$ python -q
>>> import numpy as np
>>> np.set_printoptions(suppress=True, linewidth=160)
>>> u = np.array([0, -4, -4, -1])
>>> v = np.array([5, 3, 5, 1])
>>> F = u[:, None] + v[None, :]
>>> F
array([[ 5,  3,  5,  1],
       [ 1, -1,  1, -3],
       [ 1, -1,  1, -3],
       [ 4,  2,  4,  0]])
>>> W = np.array([[2, 2], [2, 0], [3, 2], [1, 1]])
>>> c = np.array([3, -3])
>>> H = np.maximum(F @ W + c, 0)
>>> H
array([[35, 18],
       [ 3,  0],
       [ 3,  0],
       [27, 13]])
>>> np.linalg.matrix_rank(H)
np.int64(2)
>>> W2 = np.array([[2, 5], [3, 3]])
>>> print((H @ W2).round(6).argmax(axis=1))
[1 1 1 1]
>>> W @ W2
array([[10, 16],
       [ 4, 10],
       [12, 21],
       [ 5,  8]])
>>> def softmax(z):
...     e = np.exp(z - z.max(axis=-1, keepdims=True))
...     return e / e.sum(axis=-1, keepdims=True)
... 
>>> np.round(softmax(F).sum(axis=1), 2)
array([1., 1., 1., 1.])
>>> np.round(softmax(10 * F[1]), 2) + 0
array([0.5, 0. , 0.5, 0. ])
>>> np.round(softmax(F[1]), 2)
array([0.46, 0.06, 0.46, 0.01])
>>> scores = F @ F.T / np.sqrt(4)
>>> np.round(softmax(scores + np.triu(np.full(scores.shape, -np.inf), 1)), 2) + 0
array([[1.  , 0.  , 0.  , 0.  ],
       [0.02, 0.98, 0.  , 0.  ],
       [0.01, 0.5 , 0.5 , 0.  ],
       [0.99, 0.  , 0.  , 0.01]])
>>> np.round(softmax(scores)[1] @ F, 2)
array([ 1.11, -0.89,  1.11, -2.89])
>>> np.round(softmax(scores), 2) + 0
array([[1.  , 0.  , 0.  , 0.  ],
       [0.01, 0.48, 0.48, 0.02],
       [0.01, 0.48, 0.48, 0.02],
       [0.99, 0.  , 0.  , 0.01]])
>>> u = np.array([2, -3, 3])
>>> np.convolve(F[3], u)
array([ 8, -8, 14, -6, 12,  0])
>>> x0 = np.array([-1, 1, 1, -1])
>>> (F * x0).sum(axis=1)
array([2, 2, 2, 2])
>>> print(F @ (2 * x0))
[4 4 4 4]
>>> M2 = F[0, 0] * F[1:] - np.outer(F[1:, 0], F[0])
>>> M2
array([[  0,  -8,   0, -16],
       [  0,  -8,   0, -16],
       [  0,  -2,   0,  -4]])
>>> F[:, 0] / F[0, 0]
array([1. , 0.2, 0.2, 0.8])
>>> np.linalg.matrix_rank(M2), np.linalg.matrix_rank(F)
(np.int64(1), np.int64(2))
>>> np.flatnonzero(~M2.round(6).any(axis=1))
array([], dtype=int64)
>>> u = np.array([1, 0, 1, 0])
>>> v = np.array([-2, 0, -2])
>>> W0 = u[:, None] + v[None, :]
>>> W0
array([[-1,  1, -1],
       [-2,  0, -2],
       [-1,  1, -1],
       [-2,  0, -2]])
>>> np.abs(np.diag(np.linalg.qr(W0)[1])) > 1e-9
array([ True,  True, False])
>>> np.linalg.lstsq(W0[:-1].T, W0[-1])[2]
np.int32(2)
>>> rank = np.linalg.matrix_rank(W0)
>>> rank
np.int64(2)
>>> null = np.linalg.svd(W0)[2][rank:].T
>>> [int(np.linalg.matrix_rank(np.delete(W0, i, axis=0))) for i in range(4)]
[2, 2, 2, 2]
>>> np.linalg.matrix_rank(W0.T @ W0), np.linalg.matrix_rank(W0 @ W0.T)
(np.int64(2), np.int64(2))
>>> null.shape
(3, 1)
>>> np.round(null[:, 0] / null[np.abs(null[:, 0]).round(6).argmax(), 0], 2) + 0
array([ 1.,  0., -1.])
>>> [int(np.linalg.matrix_rank(W0[:i])) for i in range(1, len(W0) + 1)]
[1, 2, 2, 2]
>>> [int(np.linalg.matrix_rank(W0[:, :j + 1])) for j in range(3)]
[1, 2, 2]
>>> W0 - W0[0]
array([[ 0,  0,  0],
       [-1, -1, -1],
       [ 0,  0,  0],
       [-1, -1, -1]])
>>> np.unravel_index(np.abs(W0).argmax(), W0.shape)
(np.int64(1), np.int64(0))
>>> W0.sum(axis=0)
array([-6,  2, -6])
>>> np.linalg.matrix_rank(W0)
np.int64(2)
>>> print(W0.sum(axis=1))
[-1 -4 -1 -4]
>>> np.round(np.linalg.norm(W0, 2) / np.linalg.norm(W0), 2)
np.float64(0.96)
>>> [round(float(x), 2) for x in np.linalg.svd(W0, compute_uv=False)[:3]]
[4.52, 1.25, 0.0]
>>> X = np.load("m.npy")
>>> X
array([[-3.,  1.,  0.],
       [ 0., -3.,  1.],
       [ 0.,  0., -3.]])
>>> np.linalg.cond(F) > 100
np.True_
>>> print([round(float(x), 2) for x in np.linalg.svd(F, compute_uv=False)[:3]])
[9.84, 4.81, 0.0]
>>> print(np.linalg.matrix_rank(F, rtol=0.1))
2
>>> M2 = np.array([[8, 3], [9, 8]])
>>> W2 = np.kron(M2, X)
>>> W2
array([[-24.,   8.,   0.,  -9.,   3.,   0.],
       [  0., -24.,   8.,   0.,  -9.,   3.],
       [  0.,   0., -24.,   0.,   0.,  -9.],
       [-27.,   9.,   0., -24.,   8.,   0.],
       [  0., -27.,   9.,   0., -24.,   8.],
       [  0.,   0., -27.,   0.,   0., -24.]])
>>> np.round(softmax(W2).sum(axis=1), 2)
array([1., 1., 1., 1., 1., 1.])
>>> scores = W2 @ W2.T / np.sqrt(6)
>>> np.round(softmax(scores + np.triu(np.full(scores.shape, -np.inf), 1)), 2) + 0
array([[1., 0., 0., 0., 0., 0.],
       [0., 1., 0., 0., 0., 0.],
       [0., 0., 1., 0., 0., 0.],
       [0., 0., 0., 1., 0., 0.],
       [0., 0., 0., 0., 1., 0.],
       [0., 0., 0., 0., 0., 1.]])
>>> np.round(softmax(scores), 2) + 0
array([[0., 0., 0., 1., 0., 0.],
       [0., 0., 0., 0., 1., 0.],
       [0., 0., 0., 0., 0., 1.],
       [0., 0., 0., 1., 0., 0.],
       [0., 0., 0., 0., 1., 0.],
       [0., 0., 0., 0., 0., 1.]])
>>> softmax(scores).round(6).argmax(axis=1)
array([3, 4, 5, 3, 4, 5])
>>> print(np.allclose(F[:-1].T @ np.linalg.lstsq(F[:-1].T, F[-1])[0], F[-1]))
True
>>> print(np.unique(F.round(6), axis=0).shape)
(3, 4)
>>> np.linalg.lstsq(F[:-1].T, F[-1])[2]
np.int32(2)
>>> round(np.trace(np.linalg.pinv(F) @ F), 2)
np.float64(2.0)
>>> K = np.load("layer6.npy")
>>> K
array([[1, 1, 3, 0],
       [1, 1, 3, 0],
       [3, 2, 2, 1],
       [2, 3, 3, 2]])
>>> rank = np.linalg.matrix_rank(K)
>>> rank
np.int64(3)
>>> null = np.linalg.svd(K)[2][rank:].T
>>> np.linalg.matrix_rank(K.T @ K), np.linalg.matrix_rank(K @ K.T)
(np.int64(3), np.int64(3))
>>> print([int(np.linalg.matrix_rank(K[:i])) for i in range(1, len(K) + 1)])
[1, 1, 2, 3]
>>> null.shape
(4, 1)
>>> A = np.load("out5.npy")
>>> A
array([[-0.1, -0.3, -0.8],
       [-1.2, -0.8, -1.3],
       [ 0.6, -0.2,  0. ],
       [ 1.3, -0.7,  0.8],
       [ 0.4,  0.3, -0.2],
       [10. ,  3.5,  9.5],
       [ 0.2,  1.6, -0.4],
       [-0.2,  0.3,  0.7],
       [ 0.7,  0.4, -0.7],
       [-0.4, -0.2,  1.7],
       [ 0.5,  0.6, -1.7],
       [-0.8,  0.8,  0. ]])
>>> proj = A @ np.linalg.solve(A.T @ A, A.T)
>>> np.allclose(proj @ proj, proj)
True
>>> print(np.round(np.diag(proj), 2))
[0.05 0.05 0.05 0.26 0.03 0.97 0.44 0.08 0.14 0.31 0.37 0.25]
